$ python -q
>>> import numpy as np
>>> np.set_printoptions(precision=2, suppress=True, linewidth=200)
>>> tidy = lambda a: np.round(a, 2) + 0
>>> E = np.loadtxt("m.csv", delimiter=",")
>>> tidy(E)
array([[0.19, 0.35, 0.1 , 0.15],
       [0.35, 0.64, 0.19, 0.27],
       [0.1 , 0.19, 0.05, 0.08],
       [0.15, 0.27, 0.08, 0.11]])
>>> r = np.linalg.matrix_rank(E)
>>> r
np.int64(1)
>>> null = np.linalg.svd(E)[2][r:].T
>>> np.allclose(E @ null, 0)
True
>>> [int(np.linalg.matrix_rank(E[:, :j + 1])) for j in range(4)]
[1, 1, 1, 1]
>>> [int(np.linalg.matrix_rank(E[:i])) for i in range(1, len(E) + 1)]
[1, 1, 1, 1]
>>> null.shape
(4, 3)
>>> np.linalg.matrix_rank(E.T @ E), np.linalg.matrix_rank(E @ E.T)
(np.int64(1), np.int64(1))
>>> evals, V = np.linalg.eigh(E)
>>> evals.sum(), tidy(np.trace(E))
(np.float64(1.0), np.float64(1.0))
>>> np.unique(evals.round(6) + 0, return_counts=True)[1]
array([3, 1])
>>> tidy(evals)
array([0., 0., 0., 1.])
>>> tidy(np.abs(V[:, -1]))
array([0.43, 0.8 , 0.23, 0.33])
>>> tidy(np.linalg.eigvalsh(E + -3 * np.eye(4)))
array([-3., -3., -3., -2.])
>>> np.abs(V[:, -1]).round(6).argmax()
np.int64(1)
>>> Y = np.array([[0, -3, -1], [0, 3, -3]])
>>> cent = np.kron(Y, E)
>>> np.linalg.matrix_rank(cent)
np.int64(2)
>>> tidy(np.linalg.norm(cent, 2)), tidy(np.linalg.norm(Y, 2) * np.linalg.norm(E, 2))
(np.float64(4.61), np.float64(4.61))
>>> mat = np.load("data.npy")
>>> tidy(mat)
array([[-0.76, -1.87,  4.47, -0.99],
       [ 0.57,  0.63, -3.98,  2.91],
       [ 0.78,  2.77, -3.82, -1.45],
       [ 0.79,  2.13, -4.43,  0.43],
       [ 0.74,  1.68, -4.45,  1.35],
       [ 0.77,  2.82, -3.68, -1.7 ],
       [-0.77, -1.98,  4.46, -0.77],
       [-0.35,  0.36,  3.07, -3.91],
       [-0.65, -2.93,  2.65,  2.99],
       [-0.28, -2.35,  0.21,  4.4 ],
       [-0.04,  1.48,  1.55, -4.52],
       [ 0.23,  2.23,  0.09, -4.47],
       [ 0.34, -0.39, -3.04,  3.94],
       [ 0.62,  2.92, -2.46, -3.17],
       [ 0.68,  2.93, -2.9 , -2.74],
       [ 0.52,  0.39, -3.8 ,  3.19],
       [ 0.56,  0.6 , -3.96,  2.94],
       [-0.68, -2.93,  2.9 ,  2.75],
       [ 0.06, -1.38, -1.7 ,  4.49],
       [ 0.75,  2.86, -3.54, -1.93],
       [-0.69, -2.93,  3.01,  2.63],
       [ 0.09,  1.86,  0.87, -4.56],
       [-0.2 , -2.17, -0.23,  4.5 ],
       [ 0.8 ,  2.47, -4.25, -0.41],
       [-0.46, -2.72,  1.32,  3.96],
       [-0.46, -0.13,  3.57, -3.47],
       [ 0.52,  0.41, -3.81,  3.17],
       [ 0.43,  2.66, -1.13, -4.06],
       [ 0.78,  2.76, -3.84, -1.43],
       [ 0.8 ,  2.33, -4.35, -0.05],
       [ 0.09,  1.86,  0.88, -4.56],
       [-0.61, -2.91,  2.33,  3.28],
       [ 0.44,  0.02, -3.47,  3.57]])
>>> # rank 2
>>> Y = mat / np.sqrt((mat ** 2).mean(axis=1, keepdims=True))
>>> tidy(np.linalg.norm(Y, axis=1))
array([2., 2., 2., 2., 2., 2., 2., 2., 2., 2., 2., 2., 2., 2., 2., 2., 2., 2., 2., 2., 2., 2., 2., 2., 2., 2., 2., 2., 2., 2., 2., 2., 2.])
>>> np.linalg.matrix_rank(Y) == np.linalg.matrix_rank(mat)
np.True_
>>> tidy(Y[29])
array([ 0.32,  0.93, -1.74, -0.02])
